$ python3 -q
>>> import numpy as np
>>> np.set_printoptions(suppress=True, linewidth=100)
>>> def rnd(a):
...     return np.round(a, 2) + 0
... 
>>> K = np.load("mat.npy")
>>> K
array([[6, 7, 6, 6, 5],
       [5, 6, 5, 5, 4]])
>>> # column 2 repeats column 0
>>> x = np.array([3, 0, 2, 0, 2])
>>> K @ x
array([40, 33])
>>> K @ np.ones(5)
array([30., 25.])
>>> np.linalg.norm(K @ x) <= np.linalg.norm(K, 2) * np.linalg.norm(x) + 1e-9
np.True_
>>> (K * x).sum(axis=1)
array([40, 33])
>>> np.einsum("ij,j->i", K, x)
array([40, 33])
>>> K @ np.eye(5)[4]
array([5., 4.])
>>> np.argsort(-np.linalg.norm(K, axis=0).round(6), kind="stable")[:3]
array([1, 0, 2])
>>> np.linalg.cond(K) > 100
np.False_
>>> np.linalg.matrix_rank(K, rtol=0.1)
np.int64(1)
>>> M2 = np.array([[5, 9], [9, 9], [7, 1], [4, 8], [3, 5]])
>>> np.einsum("ij,ij->i", K, K)
array([182, 127])
>>> np.linalg.matrix_rank(K @ M2)
np.int64(2)
>>> np.einsum("ik,kj->ji", K, M2)
array([[174, 146],
       [196, 164]])
>>> K @ M2
array([[174, 196],
       [146, 164]])
>>> np.einsum("ik,kj->ij", K, M2)
array([[174, 196],
       [146, 164]])
>>> np.einsum("ij->j", K)
array([11, 13, 11, 11,  9])
>>> np.vstack([K, M2.T]).shape
(4, 5)
>>> M2.T @ K.T
array([[174, 146],
       [196, 164]])
>>> def softmax(z):
...     e = np.exp(z - z.max(axis=-1, keepdims=True))
...     return e / e.sum(axis=-1, keepdims=True)
... 
>>> rnd(softmax(10 * K[1]))
array([0., 1., 0., 0., 0.])
>>> rnd(softmax(K[1]))
array([0.16, 0.45, 0.16, 0.16, 0.06])
>>> scores = K @ K.T / np.sqrt(5)
>>> rnd(softmax(scores))
array([[1., 0.],
       [1., 0.]])
>>> U, sv, Vh = np.linalg.svd(K)
>>> rnd(sv)
array([17.58,  0.18])
>>> M2 = U[:, :1] @ np.diag(sv[:1]) @ Vh[:1]
>>> np.linalg.matrix_rank(M2)
np.int64(1)
>>> rnd(np.abs(K - M2).max())
np.float64(0.1)
>>> np.linalg.matrix_rank(K, rtol=0.05)
np.int64(1)
>>> M2 = np.array([[8, 9, 5], [5, 6, 9], [2, 2, 3]])
>>> cent = np.array([[3]])
>>> data = np.block([[M2, np.array([[3], [-2], [3]])], [np.zeros((1, 3)), cent]])
>>> data
array([[ 8.,  9.,  5.,  3.],
       [ 5.,  6.,  9., -2.],
       [ 2.,  2.,  3.,  3.],
       [ 0.,  0.,  0.,  3.]])
>>> Q, V = np.linalg.qr(data[:, :1])[0], np.linalg.qr(data[:, 1:])[0]
>>> sv = np.linalg.svd(Q.T @ V, compute_uv=False)
>>> rnd(np.degrees(np.arccos(sv.clip(0, 1))))
array([1.23])
>>> rnd(sv)
array([1.])
>>> rnd(np.linalg.norm(Q @ Q.T - V @ V.T, 2))
np.float64(1.0)
>>> x = np.array([3, 2, -3, -3])
>>> data @ x
array([18.,  6., -8., -9.])
>>> np.linalg.norm(data @ x) <= np.linalg.norm(data, 2) * np.linalg.norm(x) + 1e-9
np.True_
>>> np.einsum("ij,j->i", data, x)
array([18.,  6., -8., -9.])
>>> U, sv, Vh = np.linalg.svd(data)
>>> np.argmax(sv[:-1] / (sv[1:] + 1e-6)) + 1
np.int64(3)
>>> M2 = U[:, :3] @ np.diag(sv[:3]) @ Vh[:3]
>>> rnd(M2)
array([[ 8.  ,  9.  ,  5.  ,  3.  ],
       [ 5.02,  5.98,  9.  , -2.  ],
       [ 1.93,  2.06,  3.  ,  3.  ],
       [ 0.09, -0.08,  0.  ,  3.  ]])
>>> rank = np.linalg.matrix_rank(M2)
>>> rank
np.int64(3)
>>> N = np.linalg.svd(M2)[2][rank:].T
>>> [int(np.linalg.matrix_rank(M2[:i])) for i in range(1, len(M2) + 1)]
[1, 2, 3, 3]
>>> N.shape
(4, 1)
>>> rnd(N[:, 0] / N[np.abs(N[:, 0]).round(6).argmax(), 0])
array([ 1.  , -0.88,  0.02, -0.05])
>>> np.linalg.matrix_rank(M2.T @ M2), np.linalg.matrix_rank(M2 @ M2.T)
(np.int64(3), np.int64(3))
>>> np.allclose(M2 @ N, 0)
True
>>> rnd(N @ N.T)
array([[ 0.56, -0.5 ,  0.01, -0.03],
       [-0.5 ,  0.44, -0.01,  0.03],
       [ 0.01, -0.01,  0.  ,  0.  ],
       [-0.03,  0.03,  0.  ,  0.  ]])
>>> [int(np.linalg.matrix_rank(np.delete(M2, i, axis=0))) for i in range(4)]
[3, 3, 3, 3]
>>> Q = data.astype(float).copy()
>>> for j in range(4):
...     Q[:, j] -= Q[:, :j] @ (Q[:, :j].T @ Q[:, j])
...     Q[:, j] /= np.linalg.norm(Q[:, j])
... 
>>> rnd(Q)
array([[ 0.83, -0.28, -0.49,  0.  ],
       [ 0.52,  0.7 ,  0.49,  0.  ],
       [ 0.21, -0.65,  0.73,  0.  ],
       [ 0.  ,  0.  ,  0.  ,  1.  ]])
>>> A = np.load("w.npy")
>>> A
array([[ -4,   0,  -3,   0,  -4,  -6],
       [ -2,   4,   6,   1,   5,  12],
       [  7,   5,  -6,  -7,   0, -12],
       [ -7,   0,   2,   7,  -2,   4],
       [ -2,  -8,  -6,  -7,   3, -12],
       [  9,   4,  -7,   1,   2, -14],
       [ -3,   3,  -2,   2,  -8,  -4]])
>>> rnd(np.trace(np.linalg.pinv(A) @ A))
np.float64(5.0)
>>> np.allclose(A[:-1].T @ np.linalg.lstsq(A[:-1].T, A[-1])[0], A[-1])
True
>>> rank = np.linalg.matrix_rank(A)
>>> rank
np.int64(5)
>>> N = np.linalg.svd(A)[2][rank:].T
>>> rnd(A @ N)
array([[0.],
       [0.],
       [0.],
       [0.],
       [0.],
       [0.],
       [0.]])
>>> [int(np.linalg.matrix_rank(A[:i])) for i in range(1, len(A) + 1)]
[1, 2, 3, 4, 5, 5, 5]
>>> N.shape
(6, 1)
>>> rnd(N[:, 0] / N[np.abs(N[:, 0]).round(6).argmax(), 0])
array([ 0. ,  0. ,  1. ,  0. ,  0. , -0.5])
>>> np.linalg.matrix_rank(A.T @ A), np.linalg.matrix_rank(A @ A.T)
(np.int64(5), np.int64(5))
>>> J = np.load("m.npy")
>>> J
array([[ 12.57,  24.78,  10.39, -35.49],
       [-31.04,  35.18, -63.69,  13.11],
       [ 37.78,   1.1 ,  10.07,  24.09],
       [ 38.61,   5.04,  11.18,  22.54],
       [-30.1 ,  35.92, -63.63,  11.1 ],
       [-29.88,  36.13, -64.94,  12.69],
       [-30.9 ,  34.43, -63.56,  12.64],
       [ 37.51,   2.79,  12.72,  22.3 ],
       [-30.08,  33.93, -63.53,  12.13],
       [ 38.07,   2.79,  11.37,  22.81],
       [ 10.73,  24.86,  12.61, -33.68],
       [-30.42,  35.45, -66.12,  12.53],
       [ 12.29,  26.42,  11.14, -35.02],
       [ 11.92,  23.46,  11.51, -35.43],
       [ 10.83,  23.52,  12.54, -33.3 ],
       [-29.6 ,  36.09, -64.52,  12.69],
       [ 38.24,   4.07,  10.9 ,  21.69],
       [ 12.36,  24.78,  12.34, -33.72],
       [-29.31,  36.62, -62.42,  12.18],
       [ 10.38,  24.88,  13.25, -33.17],
       [ 38.94,   3.54,  10.15,  22.51]])
>>> gram = np.cov(J, rowvar=False)
>>> np.argwhere(np.triu(np.abs(np.corrcoef(J.T)) > 0.8, 1))
array([[0, 1],
       [0, 2]])
>>> rnd(J.std(axis=0))
array([28.25, 13.15, 36.73, 24.43])
>>> rnd(gram)
array([[ 837.68, -368.8 , 1007.34,  -28.22],
       [-368.8 ,  181.44, -384.36,  -93.06],
       [1007.34, -384.36, 1416.44, -389.59],
       [ -28.22,  -93.06, -389.59,  626.66]])
>>> np.argsort(-J.std(axis=0).round(6), kind="stable")
array([2, 0, 3, 1])
>>> rnd(np.polyfit(J[:, 0], J[:, 1], 1))
array([-0.44, 24.1 ])
>>> feats = np.loadtxt("dump.csv", delimiter=",")
>>> feats
array([[18.,  0., 12., 13., 12.,  5.],
       [ 0.,  0., 10., 10., 12., 11.],
       [12., 10., 10.,  4.,  5.,  1.],
       [13., 10.,  4., 14., 14.,  6.],
       [12., 12.,  5., 14.,  4.,  5.],
       [ 5., 11.,  1.,  6.,  5., 16.]])
>>> ev, V = np.linalg.eigh(feats)
>>> rnd(ev.sum()), np.trace(feats)
(np.float64(62.0), np.float64(62.0))
>>> rnd(np.abs(V[:, -1]))
array([0.5 , 0.33, 0.33, 0.5 , 0.42, 0.32])
>>> rnd(np.linalg.eigvalsh(feats @ feats))
array([  30.12,   39.15,   69.83,  259.45,  291.76, 2693.69])
>>> rnd(ev)
array([-16.11,  -5.49,   6.26,   8.36,  17.08,  51.9 ])
>>> (ev > 1e-8).sum(), (ev < -1e-8).sum()
(np.int64(4), np.int64(2))
>>> np.abs(V[:, -1]).round(6).argmax()
np.int64(0)
>>> rnd(V.T @ V)
array([[1., 0., 0., 0., 0., 0.],
       [0., 1., 0., 0., 0., 0.],
       [0., 0., 1., 0., 0., 0.],
       [0., 0., 0., 1., 0., 0.],
       [0., 0., 0., 0., 1., 0.],
       [0., 0., 0., 0., 0., 1.]])
>>> rnd(V @ np.diag(ev) @ V.T)
array([[18.,  0., 12., 13., 12.,  5.],
       [ 0.,  0., 10., 10., 12., 11.],
       [12., 10., 10.,  4.,  5.,  1.],
       [13., 10.,  4., 14., 14.,  6.],
       [12., 12.,  5., 14.,  4.,  5.],
       [ 5., 11.,  1.,  6.,  5., 16.]])
>>> r0, r1 = feats[3], feats[2]
>>> r0 @ r1
np.float64(428.0)
>>> r0 @ r0
np.float64(713.0)
>>> p = (r0 @ r1) / (r0 @ r0) * r0
>>> np.linalg.matrix_rank(np.outer(r0, r1))
np.int64(1)
>>> rnd(np.linalg.norm(r0 + r1) ** 2 + np.linalg.norm(r0 - r1) ** 2)
np.float64(2198.0)
>>> rnd(r1 - p)
array([ 4.2,  4. ,  7.6, -4.4, -3.4, -2.6])
>>> M2 = feats / np.sqrt((feats ** 2).mean(axis=1, keepdims=True))
>>> np.linalg.matrix_rank(M2) == np.linalg.matrix_rank(feats)
np.True_
>>> rnd(np.linalg.norm(M2, axis=1))
array([2.45, 2.45, 2.45, 2.45, 2.45, 2.45])
>>> ev, V = np.linalg.eigh(feats)
>>> x = np.array([-3, 1, -1, -3, 3, 2])
>>> rnd(x @ feats @ x / (x @ x)), rnd(ev[0]), rnd(ev[-1])
(np.float64(5.76), np.float64(-16.11), np.float64(51.9))
>>> U, sv, Vh = np.linalg.svd(feats, full_matrices=False)
>>> rnd(sv)
array([51.9 , 17.08, 16.11,  8.36,  6.26,  5.49])
>>> rnd(np.cumsum(sv ** 2) / np.sum(sv ** 2))
array([0.8 , 0.88, 0.96, 0.98, 0.99, 1.  ])
>>> M2 = np.array([[-5, -3], [-1, 2]])
>>> E = np.tile(M2, (2, 2))
>>> E
array([[-5, -3, -5, -3],
       [-1,  2, -1,  2],
       [-5, -3, -5, -3],
       [-1,  2, -1,  2]])
>>> rnd(np.poly(E))
array([  1.,   6., -52.,   0.,   0.])
>>> rnd(np.linalg.norm(E, 2) / np.linalg.norm(E))
np.float64(0.93)
>>> arr = np.load("out7.npy")
>>> arr
array([[ 5,  6,  7,  8,  9],
       [10, 11, 12, 13, 14],
       [15, 16, 17, 18, 19],
       [20, 21, 22, 23, 24],
       [25, 26, 27, 28, 29],
       [30, 31, 32, 33, 34],
       [35, 36, 37, 38, 39]])
>>> rank = np.linalg.matrix_rank(arr)
>>> rank
np.int64(2)
>>> N = np.linalg.svd(arr)[2][rank:].T
>>> rnd(arr @ N)
array([[0., 0., 0.],
       [0., 0., 0.],
       [0., 0., 0.],
       [0., 0., 0.],
       [0., 0., 0.],
       [0., 0., 0.],
       [0., 0., 0.]])
>>> rnd(N @ N.T)
array([[ 0.4, -0.4, -0.2,  0. ,  0.2],
       [-0.4,  0.7, -0.2, -0.1,  0. ],
       [-0.2, -0.2,  0.8, -0.2, -0.2],
       [ 0. , -0.1, -0.2,  0.7, -0.4],
       [ 0.2,  0. , -0.2, -0.4,  0.4]])
>>> np.allclose(arr @ N, 0)
True
>>> r0, r1 = arr[4], arr[5]
>>> r0 @ r0
np.int64(3655)
>>> r0 @ r1
np.int64(4330)
>>> p = (r0 @ r1) / (r0 @ r0) * r0
>>> np.linalg.matrix_rank(np.outer(r0, r1))
np.int64(1)
>>> np.outer(r0, r1)
array([[750, 775, 800, 825, 850],
       [780, 806, 832, 858, 884],
       [810, 837, 864, 891, 918],
       [840, 868, 896, 924, 952],
       [870, 899, 928, 957, 986]])
>>> np.unique(arr.round(6), axis=0).shape
(7, 5)
>>> np.allclose(arr[:-1].T @ np.linalg.lstsq(arr[:-1].T, arr[-1])[0], arr[-1])
True
>>> rnd(np.trace(np.linalg.pinv(arr) @ arr))
np.float64(2.0)
>>> rnd(arr @ np.linalg.pinv(arr) @ arr)
array([[ 5.,  6.,  7.,  8.,  9.],
       [10., 11., 12., 13., 14.],
       [15., 16., 17., 18., 19.],
       [20., 21., 22., 23., 24.],
       [25., 26., 27., 28., 29.],
       [30., 31., 32., 33., 34.],
       [35., 36., 37., 38., 39.]])
>>> U, sv, Vh = np.linalg.svd(arr)
>>> np.argmax(sv[:-1] / (sv[1:] + 1e-6)) + 1
np.int64(2)
>>> M2 = U[:, :2] @ np.diag(sv[:2]) @ Vh[:2]
>>> rnd(np.linalg.norm(arr - M2, 2)), rnd(sv[2])
(np.float64(0.0), np.float64(0.0))
>>> rnd(np.abs(arr - M2).max())
np.float64(0.0)
>>> rnd(np.linalg.norm(arr - M2) / np.linalg.norm(arr))
np.float64(0.0)
>>> rnd(M2)
array([[ 5.,  6.,  7.,  8.,  9.],
       [10., 11., 12., 13., 14.],
       [15., 16., 17., 18., 19.],
       [20., 21., 22., 23., 24.],
       [25., 26., 27., 28., 29.],
       [30., 31., 32., 33., 34.],
       [35., 36., 37., 38., 39.]])
